$ python -q
>>> import numpy as np
>>> import numpy.linalg as la
>>> np.set_printoptions(precision=1, suppress=True, linewidth=160, sign=" ")
>>> W0 = np.loadtxt("run17.csv", delimiter=",")
>>> W0
array([[ -3.2,  40.6, -17.1],
       [ 34.7, -20. ,   8.9],
       [ 34.1, -20.2,   7.8],
       [ 31.9, -20.9,   9.1],
       [ -3.5,  41.3, -20.1],
       [ 34.6, -21.6,   8.2],
       [ -5. ,  39.6, -19.4],
       [ -4.1,  39.8, -17.5],
       [ -5.4,  40.4, -18.5],
       [ 35.9, -23. ,   9. ],
       [ -4.3,  40.9, -16.1],
       [ 34.4, -20.5,   7.5],
       [ -3.3,  41.1, -18.9],
       [ -2.3,  39.4, -16.1],
       [ 31.4, -19.9,   9.3],
       [ 31.5, -19.3,   7.5],
       [ 33.6, -19.4,   8.6],
       [ -2.6,  43. , -17. ],
       [ -2.3,  40.8, -18.1],
       [ -4.7,  41.2, -19.3],
       [ -3.8,  39.3, -17.8],
       [ 35.4, -19.6,   8.5],
       [ 33.4, -20.2,   8.5],
       [ -4.4,  39.7, -19.7],
       [ 34. , -19.3,   7.5],
       [ -3.7,  40.3, -18.4],
       [ 34.6, -18.8,   5.9],
       [ 34.3, -19.2,   8.6],
       [ 36.3, -19.6,   8.7]])
>>> Xc = (W0 - W0.mean(axis=0)) / W0.std(axis=0)
>>> Xc.std(axis=0)
array([ 1.,  1.,  1.])
>>> b = la.lstsq(np.delete(Xc, 2, axis=1), Xc[:, 2])[0]
>>> round(1 - np.var(Xc[:, 2] - np.delete(Xc, 2, axis=1) @ b), 1)
np.float64(1.0)
>>> np.abs(b).argmax()
np.int64(1)
>>> Z = W0[[13, 7]].astype(float)
>>> for _ in range(5):
...     lab = la.norm(W0[:, None] - Z, axis=-1).argmin(axis=1)
...     Z = np.array([W0[lab == j].mean(axis=0) for j in range(2)])
... 
>>> lab
array([ 1,  0,  0,  0,  1,  0,  1,  1,  1,  0,  1,  0,  1,  1,  0,  0,  0,  1,  1,  1,  1,  0,  0,  1,  0,  1,  0,  0,  0])
>>> Z[1] - Z[0]
array([-37.8,  60.6, -26.4])
>>> np.abs(Z[1] - Z[0]).argmax()
np.int64(1)
>>> x = np.array([3, -2, -1])
>>> y = W0 @ x
>>> la.lstsq(W0, y)[0]
array([ 3., -2., -1.])
>>> rng = np.random.default_rng(588)
>>> y = y + 0.1 * rng.normal(size=29)
>>> y
array([-73.8, 134.9, 134.9, 128.3, -72.8, 138.9, -74.6, -74.5, -78.4, 144.6, -78.5, 136.6, -73.1, -69.5, 124.9, 125.5, 131.1, -76.8, -70.5, -77.3, -72.3,
       137. , 132.1, -72.8, 132.9, -73.3, 135.5, 132.9, 139.4])
>>> b, *_ = la.lstsq(W0, y)
>>> [round(float(la.norm(la.solve(W0.T @ W0 + lam * np.eye(3), W0.T @ y))), 2) for lam in (0, 1, 10, 100)]
[3.74, 3.72, 3.57, 3.35]
>>> b.round()
array([ 3., -2., -1.])
>>> np.round(W0.T @ (y - W0 @ b), 1) + 0
array([ 0.,  0.,  0.])
>>> F = np.loadtxt("w.csv", delimiter=",")
>>> F
array([[ 3.,  2.,  0.],
       [ 2.,  4.,  2.],
       [ 0.,  2.,  3.]])
>>> # equal to its transpose
>>> vals, V = la.eig(F)
>>> F @ V[:, 0] - vals[0] * V[:, 0]
array([ 0.,  0.,  0.])
>>> np.sort(la.eigvals(F.T))
array([ 0.6,  3. ,  6.4])
>>> np.sort(la.eigvals(F @ F))
array([  0.4,   9. ,  40.6])
>>> vals
array([ 6.4,  3. ,  0.6])
>>> np.allclose(F, F.T)
True
>>> np.sort(np.abs(la.eigvals(F)))
array([ 0.6,  3. ,  6.4])
>>> (F - F.T) / 2
array([[ 0.,  0.,  0.],
       [ 0.,  0.,  0.],
       [ 0.,  0.,  0.]])
>>> np.trace(F)
np.float64(10.0)
>>> round(np.abs(la.eigvals(F)).max(), 1)
np.float64(6.4)
>>> B = F / la.norm(F, axis=1, keepdims=True)
>>> C2 = B @ B.T
>>> np.argwhere(np.triu(np.abs(C2) > 0.95, 1))
array([], shape=(0, 2), dtype=int64)
>>> (np.abs(C2) > 0.9).astype(int)
array([[ 1,  0,  0],
       [ 0,  1,  0],
       [ 0,  0,  1]])
>>> la.norm(B, axis=1)
array([ 1.,  1.,  1.])
>>> np.round(np.degrees(np.arccos(np.clip(C2[1, 0], -1, 1))), 1)
np.float64(37.6)
>>> x = np.ones(3)
>>> for _ in range(3):
...     x = F @ x
...     x /= la.norm(x)
...     print(round(x @ F @ x, 1))
... 
6.4
6.4
6.4
>>> x
array([ 0.5,  0.8,  0.5])
>>> O, _ = la.qr(np.array([[-0.4, 0.1], [-0.1, 1.5]]))
>>> feats = 4 * O
>>> feats
array([[-3.9, -1. ],
       [-1. ,  3.9]])
>>> # symmetric, so the eigenvalues are real
>>> vals, V = la.eig(feats)
>>> vals
array([-4.,  4.])
>>> np.sort(la.eigvals(feats @ feats))
array([ 16.,  16.])
>>> np.round(feats @ V[:, 0] - vals[0] * V[:, 0], 1) + 0
array([ 0.,  0.])
>>> B = np.array([[5, 2, 5], [4, 0, 4]])
>>> Z = np.kron(B, feats)
>>> Z
array([[-19.4,  -4.9,  -7.8,  -1.9, -19.4,  -4.9],
       [ -4.9,  19.4,  -1.9,   7.8,  -4.9,  19.4],
       [-15.5,  -3.9,  -0. ,  -0. , -15.5,  -3.9],
       [ -3.9,  15.5,  -0. ,   0. ,  -3.9,  15.5]])
>>> Z.shape
(4, 6)
>>> np.round(la.norm(Z, 2), 1), round(la.norm(B, 2) * la.norm(feats, 2), 1)
(np.float64(36.8), np.float64(36.8))
>>> x = np.array([2, -2])
>>> a = np.maximum(feats @ x, 0)
>>> np.tanh(feats @ x)
array([-1., -1.])
>>> np.flatnonzero(a > 1e-9)
array([], dtype=int64)
>>> feats.T @ a
array([ 0.,  0.])
>>> np.maximum(feats @ (3 * x), 0)
array([ 0.,  0.])
>>> a
array([ 0.,  0.])
>>> np.round(feats @ feats, 1) + 0
array([[ 16.,   0.],
       [  0.,  16.]])
>>> np.sort(np.abs(la.eigvals(feats)))
array([ 4.,  4.])
>>> round(np.abs(la.eigvals(feats)).max(), 1)
np.float64(4.0)
>>> (feats - feats.T) / 2
array([[ 0.,  0.],
       [ 0.,  0.]])
>>> arr = np.array([[-1, 0, 2, 3, 2],
...     [2, -2, -2, 1, 0],
...     [2, -2, 0, -2, 1],
...     [-3, -2, 0, -2, 1]])
>>> arr[-1] = arr[0] + 3 * arr[1]
>>> arr
array([[-1,  0,  2,  3,  2],
       [ 2, -2, -2,  1,  0],
       [ 2, -2,  0, -2,  1],
       [ 5, -6, -4,  6,  2]])
>>> np.allclose(arr[:-1].T @ la.lstsq(arr[:-1].T, arr[-1])[0], arr[-1])
True
>>> Uu, sv, VT = la.svd(arr)
>>> np.argmax(sv[:-1] / (sv[1:] + 1e-6)) + 1
np.int64(3)
>>> sv.round(1) + 0
array([ 11.4,   4.9,   2.7,   0. ])
>>> B = Uu[:, :3] @ np.diag(sv[:3]) @ VT[:3]
>>> la.matrix_rank(arr, rtol=0.05)
np.int64(3)
>>> round(float(np.abs(arr - B).max()), 1)
0.0
>>> Uu, sv, VT = la.svd(arr, full_matrices=False)
>>> (sv > 1e-8).sum()
np.int64(3)
>>> np.round(Uu.T @ Uu, 1) + 0
array([[ 1.,  0.,  0.,  0.],
       [ 0.,  1.,  0.,  0.],
       [ 0.,  0.,  1.,  0.],
       [ 0.,  0.,  0.,  1.]])
>>> np.abs(VT[0])
array([ 0.5,  0.6,  0.4,  0.5,  0.2])
>>> np.round(sv / sv[0], 1) + 0
array([ 1. ,  0.4,  0.2,  0. ])
>>> np.cumsum(sv ** 2) / np.sum(sv ** 2)
array([ 0.8,  1. ,  1. ,  1. ])
>>> sv.round(1) + 0
array([ 11.4,   4.9,   2.7,   0. ])
>>> np.round(Uu.T @ arr @ VT.T, 1) + 0
array([[ 11.4,   0. ,   0. ,   0. ],
       [  0. ,   4.9,   0. ,   0. ],
       [  0. ,   0. ,   2.7,   0. ],
       [  0. ,   0. ,   0. ,   0. ]])
>>> E = np.load("out7.npy")
>>> E
array([[-2.,  1.,  0.,  0.],
       [ 0., -2.,  1.,  0.],
       [ 0.,  0., -2.,  1.],
       [ 0.,  0.,  0., -2.]])
>>> # triangular, det is the product of the diagonal
>>> vals, V = la.eig(E)
>>> np.sort(la.eigvals(E.T))
array([-2., -2., -2., -2.])
>>> np.prod(vals)
np.float64(16.0)
>>> np.sort(np.abs(la.eigvals(E)))
array([ 2.,  2.,  2.,  2.])
>>> E.inv()
Traceback (most recent call last):
  File "<python-input-96>", line 1, in <module>
    E.inv()
    ^^^^^
AttributeError: 'numpy.ndarray' object has no attribute 'inv'
>>> np.trace(E)
np.float64(-8.0)
>>> la.matrix_power(E, 2)
array([[ 4., -4.,  1.,  0.],
       [ 0.,  4., -4.,  1.],
       [ 0.,  0.,  4., -4.],
       [ 0.,  0.,  0.,  4.]])
>>> np.round(np.abs(la.eigvals(E)).max(), 1)
np.float64(2.0)
>>> m1 = np.loadtxt("arr.csv", delimiter=",")
>>> m1
array([[ 0.9,  0.2,  0.3],
       [ 0.2,  0.5, -0.9],
       [ 0.3, -0.9, -0.4]])
>>> # columns are unit length and at right angles
>>> x = np.array([-1, 3, -2])
>>> np.abs(la.eigvals(m1))
array([ 1.,  1.,  1.])
>>> m1.T @ (m1 @ x)
array([-1.,  3., -2.])
>>> np.round(la.det(m1), 1)
np.float64(-1.0)
>>> np.round(la.norm(x), 1), np.round(la.norm(m1 @ x), 1)
(np.float64(3.7), np.float64(3.7))
>>> la.inv(m1)
array([[ 0.9,  0.2,  0.3],
       [ 0.2,  0.5, -0.9],
       [ 0.3, -0.9, -0.4]])
>>> lab = rng.permutation(3)
>>> B = m1[:, lab] * rng.choice([-1, 1], 3)
>>> B
array([[ 0.2,  0.9, -0.3],
       [ 0.5,  0.2,  0.9],
       [-0.9,  0.3,  0.4]])
>>> Uu, _, VT = la.svd(m1.T @ B)
>>> lab
array([ 1,  0,  2])
>>> B = np.array([[6, -7, -5], [-4, -6, -8], [-2, 2, -6]])
>>> np.vstack([m1, B.T]).shape
(6, 3)
>>> np.einsum("ij,ij->i", m1, m1)
array([ 1.,  1.,  1.])
>>> m1 @ B
array([[ 4.4, -7.1, -7.8],
       [ 0.8, -5.8,  0.4],
       [ 6. ,  2.3,  8. ]])
>>> sv = 5 * 0.9 ** np.arange(4)
>>> O, _ = la.qr(np.array([[0.2, -0.2, 0.9, -2.0],
...     [1.0, -0.1, 0.2, -0.3],
...     [0.7, -1.1, 0.8, -0.9],
...     [0.2, 0.4, 0.4, -0.3]]))
>>> A = rng.normal(size=(11, 4)) * sv @ O
>>> A
array([[-1.8, -2.1,  0.3, -4.5],
       [ 1.4, -3.7,  0.5, -5.2],
       [-3.4,  2.2,  1.2, -3. ],
       [-4.8, -0.8, -5.6, -1.3],
       [-3.8,  1.8, -2.1, -4.7],
       [-7.7, -0.3, -4.8,  7. ],
       [-7. ,  0.6, -2.6, -1.8],
       [-5.7, -2. ,  3.3,  1.8],
       [-0.6, -4.3,  0.8, -5.5],
       [-0.2, -0.2, -3.9,  4.9],
       [ 4.3, -1.3,  1.4,  1.9]])
>>> lab = rng.permutation(3)
>>> lab
array([ 2,  0,  1])
>>> B = F[lab][:, lab]
>>> np.allclose(B, F)
False
>>> np.sort(np.abs(la.eigvals(B)))
array([ 0.6,  3. ,  6.4])
>>> mat = np.load("block5.npy")
>>> mat
array([[ -0.9,  -2.5,   0.6,  -0.7],
       [  1.8,   5.9,  -1.1,   2.3],
       [ -0.9,  -3.5,   0.5,  -1.2],
       [ -1.1,  -3. ,   1. ,  -0.9],
       [  1.2,   3. ,  -0.5,   0.4],
       [ -2.8,  -9.3,   1.9,  -3. ],
       [ -1.1,  -5.9,   1.3,  -2.2],
       [  0.4,   2.7,  -0.1,   0.7],
       [ -4.9, -14.6,   2.8,  -4.7],
       [  3.7,  12.4,  -1.6,   3.9],
       [  0.9,   3. ,  -1.1,   1.1],
       [ -1.3,  -2.9,   0.7,  -0.8],
       [ -4.2, -11.9,   2.6,  -4.2],
       [  4. ,  15.5,  -3.2,   4.9]])
>>> # column 1 dominates
>>> lab = mat[:, 0] > np.median(mat[:, 0])
>>> u = mat[lab].mean(axis=0) - mat[~lab].mean(axis=0)
>>> ((mat - mat.mean(axis=0)) @ u > 0).astype(int)
array([ 0,  1,  0,  0,  1,  0,  0,  1,  0,  1,  1,  0,  0,  1])
